$ python -q
>>> import numpy as np
>>> import numpy.linalg as la
>>> np.set_printoptions(precision=3, suppress=True, linewidth=100)
>>> rnd = lambda a: np.round(a, 3) + 0
>>> rng = np.random.default_rng(63506)
>>> feats = (rng.random((4, 4)) < 0.3) + np.eye(4)
>>> feats /= feats.sum(axis=1, keepdims=True)
>>> feats
array([[1. , 0. , 0. , 0. ],
       [0. , 1. , 0. , 0. ],
       [0. , 0.5, 0.5, 0. ],
       [0.5, 0. , 0. , 0.5]])
>>> C2 = feats.T @ feats
>>> rnd(la.svd(feats, compute_uv=False) ** 2)
array([1.309, 1.309, 0.191, 0.191])
>>> la.matrix_rank(C2)
np.int64(4)
>>> np.diag(C2)
array([1.25, 1.25, 0.25, 0.25])
>>> T = np.stack([feats, -1 * feats, feats[::-1]])
>>> np.einsum("bij,cij->bc", T, T)
array([[ 3., -3.,  2.],
       [-3.,  3., -2.],
       [ 2., -2.,  3.]])
>>> T.sum(axis=0)
array([[0.5, 0. , 0. , 0.5],
       [0. , 0.5, 0.5, 0. ],
       [0. , 1. , 0. , 0. ],
       [1. , 0. , 0. , 0. ]])
>>> rnd(la.norm(T, axis=(1, 2)))
array([1.732, 1.732, 1.732])
>>> (T @ feats.T).shape
(3, 4, 4)
>>> ev, vecs = la.eig(feats)
>>> rnd(np.sort(la.eigvals(feats @ feats)))
array([0.25, 0.25, 1.  , 1.  ])
>>> feats @ vecs[:, 0] - ev[0] * vecs[:, 0]
array([0., 0., 0., 0.])
>>> rnd(np.sort(la.eigvals(feats.T)))
array([0.5, 0.5, 1. , 1. ])
>>> idx = rng.permutation(4)
>>> idx
array([3, 2, 1, 0])
>>> M2 = feats[idx][:, idx]
>>> rnd(np.sort(np.abs(la.eigvals(M2))))
array([0.5, 0.5, 1. , 1. ])
>>> np.allclose(M2, feats)
False
>>> proj = np.triu(np.array([[-3, -2, 3, 3], [-2, -2, -2, -1], [-3, -1, -2, 1], [3, 2, 3, 2]]), 1) + np.eye(4)
>>> M2 = proj @ feats @ la.inv(proj)
>>> rnd(la.det(M2))
np.float64(0.25)
>>> proj @ feats - feats @ proj
array([[ 1.5,  1.5, -1.5, -1.5],
       [-0.5, -1. ,  1. ,  0.5],
       [ 0.5,  0. ,  1. ,  0.5],
       [ 0. ,  1. , -1.5, -1.5]])
>>> la.matrix_rank(M2)
np.int64(4)
>>> rnd(np.poly(M2))
array([ 1.  , -3.  ,  3.25, -1.5 ,  0.25])
>>> J = np.array([[-1.0, 1.0, 1.0, 1.0, 1.0, 1.0, 1.0],
...     [1.0, -1.0, 1.0, 1.0, 1.0, 1.0, 1.0],
...     [1.0, 1.0, -1.0, 1.0, 1.0, 1.0, 1.0],
...     [1.0, 1.0, 1.0, -1.0, 1.0, 1.0, 1.0],
...     [1.0, 1.0, 1.0, 1.0, -1.0, 1.0, 1.0],
...     [1.0, 1.0, 1.0, 1.0, 1.0, -1.0, 1.0],
...     [1.0, 1.0, 1.0, 1.0, 1.0, 1.0, -1.0]])
>>> np.prod(np.diag(feats)), rnd(la.det(feats))
(np.float64(0.25), np.float64(0.25))
>>> rnd(la.matrix_power(feats - np.diag(np.diag(feats)), 4))
array([[0., 0., 0., 0.],
       [0., 0., 0., 0.],
       [0., 0., 0., 0.],
       [0., 0., 0., 0.]])
>>> idx = rng.permutation(7)
>>> idx
array([4, 0, 6, 3, 5, 2, 1])
>>> M2 = J[idx][:, idx]
>>> np.diag(M2)
array([-1., -1., -1., -1., -1., -1., -1.])
>>> rnd(np.sort(np.abs(la.eigvals(M2))))
array([2., 2., 2., 2., 2., 2., 5.])
>>> np.trace(J)
np.float64(-7.0)
>>> np.allclose(J, J.T)
True
>>> rnd(la.matrix_power(J, 3))
array([[11., 19., 19., 19., 19., 19., 19.],
       [19., 11., 19., 19., 19., 19., 19.],
       [19., 19., 11., 19., 19., 19., 19.],
       [19., 19., 19., 11., 19., 19., 19.],
       [19., 19., 19., 19., 11., 19., 19.],
       [19., 19., 19., 19., 19., 11., 19.],
       [19., 19., 19., 19., 19., 19., 11.]])
>>> E = np.loadtxt("layer14.csv", delimiter=",")
>>> E
array([[0., 0., 0., 4., 3., 0., 0.],
       [0., 1., 1., 0., 0., 0., 1.],
       [0., 1., 5., 0., 0., 0., 3.],
       [3., 0., 0., 2., 5., 5., 0.],
       [3., 0., 0., 2., 2., 5., 0.],
       [4., 0., 0., 0., 3., 3., 0.],
       [0., 5., 1., 0., 0., 0., 2.]])
>>> left, s, VT = la.svd(E, full_matrices=False)
>>> (s > 1e-8).sum()
np.int64(7)
>>> rnd(np.abs(VT[0]))
array([0.464, 0.   , 0.   , 0.286, 0.555, 0.629, 0.   ])
>>> rnd(left.T @ left)
array([[1., 0., 0., 0., 0., 0., 0.],
       [0., 1., 0., 0., 0., 0., 0.],
       [0., 0., 1., 0., 0., 0., 0.],
       [0., 0., 0., 1., 0., 0., 0.],
       [0., 0., 0., 0., 1., 0., 0.],
       [0., 0., 0., 0., 0., 1., 0.],
       [0., 0., 0., 0., 0., 0., 1.]])
>>> left.shape, s.shape, VT.shape
((7, 7), (7,), (7, 7))
>>> rnd(s / s[0])
array([1.   , 0.612, 0.384, 0.344, 0.18 , 0.101, 0.012])
>>> (E != 0).astype(int)
array([[0, 0, 0, 1, 1, 0, 0],
       [0, 1, 1, 0, 0, 0, 1],
       [0, 1, 1, 0, 0, 0, 1],
       [1, 0, 0, 1, 1, 1, 0],
       [1, 0, 0, 1, 1, 1, 0],
       [1, 0, 0, 0, 1, 1, 0],
       [0, 1, 1, 0, 0, 0, 1]])
>>> E @ E
array([[21.,  0.,  0., 14., 26., 35.,  0.],
       [ 0.,  7.,  7.,  0.,  0.,  0.,  6.],
       [ 0., 21., 29.,  0.,  0.,  0., 22.],
       [41.,  0.,  0., 26., 44., 50.,  0.],
       [32.,  0.,  0., 20., 38., 35.,  0.],
       [21.,  0.,  0., 22., 27., 24.,  0.],
       [ 0., 16., 12.,  0.,  0.,  0., 12.]])
>>> (la.matrix_power((E != 0) + (E.T != 0) + np.eye(7), 7) > 0).astype(int)
array([[1, 0, 0, 1, 1, 1, 0],
       [0, 1, 1, 0, 0, 0, 1],
       [0, 1, 1, 0, 0, 0, 1],
       [1, 0, 0, 1, 1, 1, 0],
       [1, 0, 0, 1, 1, 1, 0],
       [1, 0, 0, 1, 1, 1, 0],
       [0, 1, 1, 0, 0, 0, 1]])
>>> np.flatnonzero(la.matrix_power((E != 0) + (E.T != 0) + np.eye(7), 7)[0])
array([0, 3, 4, 5])
>>> t = np.radians(60)
>>> R = np.eye(7)
>>> R[1, 1] = R[2, 2] = np.cos(t)
>>> R[1, 2], R[2, 1] = -np.sin(t), np.sin(t)
>>> rnd(R)
array([[ 1.   ,  0.   ,  0.   ,  0.   ,  0.   ,  0.   ,  0.   ],
       [ 0.   ,  0.5  , -0.866,  0.   ,  0.   ,  0.   ,  0.   ],
       [ 0.   ,  0.866,  0.5  ,  0.   ,  0.   ,  0.   ,  0.   ],
       [ 0.   ,  0.   ,  0.   ,  1.   ,  0.   ,  0.   ,  0.   ],
       [ 0.   ,  0.   ,  0.   ,  0.   ,  1.   ,  0.   ,  0.   ],
       [ 0.   ,  0.   ,  0.   ,  0.   ,  0.   ,  1.   ,  0.   ],
       [ 0.   ,  0.   ,  0.   ,  0.   ,  0.   ,  0.   ,  1.   ]])
>>> M2 = E @ R.T
>>> rnd(M2)
array([[ 0.   ,  0.   ,  0.   ,  4.   ,  3.   ,  0.   ,  0.   ],
       [ 0.   , -0.366,  1.366,  0.   ,  0.   ,  0.   ,  1.   ],
       [ 0.   , -3.83 ,  3.366,  0.   ,  0.   ,  0.   ,  3.   ],
       [ 3.   ,  0.   ,  0.   ,  2.   ,  5.   ,  5.   ,  0.   ],
       [ 3.   ,  0.   ,  0.   ,  2.   ,  2.   ,  5.   ,  0.   ],
       [ 4.   ,  0.   ,  0.   ,  0.   ,  3.   ,  3.   ,  0.   ],
       [ 0.   ,  1.634,  4.83 ,  0.   ,  0.   ,  0.   ,  2.   ]])
>>> rnd(la.det(R)), np.trace(R)
(np.float64(1.0), np.float64(6.0))
>>> rnd(np.abs(M2 - E).max(axis=0))
array([0.  , 4.83, 3.83, 0.  , 0.  , 0.  , 0.  ])
